In [1]: import numpy as np

In [2]: from numpy import linalg as LA

In [3]: np.set_printoptions(suppress=True, linewidth=100)

In [4]: F = np.load("x.npy")

In [5]: print(F)
[[0 0 0]
 [0 0 1]
 [0 1 0]]

In [6]: Uu, sig, Vt = LA.svd(F)

In [7]: vecs = Vt[:(sig > 1e-8).sum()]

In [8]: rng = np.random.default_rng(61927)

In [9]: x = F[0] + -2 * F[2] + rng.integers(2) * np.eye(3)[1]

In [10]: print(x)
[ 0. -1.  0.]

In [11]: print(round(LA.norm(x - vecs.T @ vecs @ x), 3))
0.0

In [12]: print(vecs.T @ vecs)
[[0. 0. 0.]
 [0. 1. 0.]
 [0. 0. 1.]]

In [13]: print(LA.matrix_rank(np.vstack([F, x])))
2

In [14]: print(np.diag(vecs.T @ vecs))
[0. 1. 1.]

In [15]: print((F != 0).astype(int))
[[0 0 0]
 [0 0 1]
 [0 1 0]]

In [16]: print(round(LA.det(F), 3))
0.0

In [17]: r0 = np.array([-4, -4])

In [18]: print(np.correlate(F[2], F[1], "full"))
[0 1 0 0 0]

In [19]: A = np.cumsum(np.array([[0, 1, 0, 0],
    ...:     [0, 2, 1, 1],
    ...:     [0, 1, 0, 1],
    ...:     [0, 2, 2, 0],
    ...:     [2, 2, 2, 2],
    ...:     [2, 1, 2, 0],
    ...:     [1, 0, 1, 0],
    ...:     [1, 1, 0, 0],
    ...:     [1, 0, 2, 0],
    ...:     [2, 0, 2, 2],
    ...:     [2, 2, 1, 0],
    ...:     [1, 1, 2, 2],
    ...:     [0, 1, 1, 1],
    ...:     [0, 1, 2, 1],
    ...:     [0, 2, 2, 0],
    ...:     [0, 1, 1, 0],
    ...:     [1, 2, 2, 0],
    ...:     [0, 1, 0, 0],
    ...:     [0, 0, 0, 2],
    ...:     [0, 0, 0, 0]]), axis=0)

In [20]: print(A)
[[ 0  1  0  0]
 [ 0  3  1  1]
 [ 0  4  1  2]
 [ 0  6  3  2]
 [ 2  8  5  4]
 [ 4  9  7  4]
 [ 5  9  8  4]
 [ 6 10  8  4]
 [ 7 10 10  4]
 [ 9 10 12  6]
 [11 12 13  6]
 [12 13 15  8]
 [12 14 16  9]
 [12 15 18 10]
 [12 17 20 10]
 [12 18 21 10]
 [13 20 23 10]
 [13 21 23 10]
 [13 21 23 12]
 [13 21 23 12]]

In [21]: x = np.array([1, 3, 3, 2])

In [22]: print(LA.norm(A @ x) <= LA.norm(A, 2) * LA.norm(x) + 1e-9)
True

In [23]: print(np.einsum("ij,j->i", A, x))
[  3  14  19  31  49  60  64  68  75  87  98 112 120 131 143 149 162 165 169 169]

In [24]: print((A @ x).argmax())
18

In [25]: print(A * x)
[[ 0  3  0  0]
 [ 0  9  3  2]
 [ 0 12  3  4]
 [ 0 18  9  4]
 [ 2 24 15  8]
 [ 4 27 21  8]
 [ 5 27 24  8]
 [ 6 30 24  8]
 [ 7 30 30  8]
 [ 9 30 36 12]
 [11 36 39 12]
 [12 39 45 16]
 [12 42 48 18]
 [12 45 54 20]
 [12 51 60 20]
 [12 54 63 20]
 [13 60 69 20]
 [13 63 69 20]
 [13 63 69 24]
 [13 63 69 24]]

In [26]: print(np.sign((A @ x).round(6)))
[1 1 1 1 1 1 1 1 1 1 1 1 1 1 1 1 1 1 1 1]

In [27]: print(A @ x)
[  3  14  19  31  49  60  64  68  75  87  98 112 120 131 143 149 162 165 169 169]

In [28]: print(A @ np.ones(4))
[ 1.  5.  7. 11. 19. 24. 26. 28. 31. 37. 42. 48. 51. 55. 59. 61. 66. 67. 69. 69.]

In [29]: print((A * x).sum(axis=1))
[  3  14  19  31  49  60  64  68  75  87  98 112 120 131 143 149 162 165 169 169]
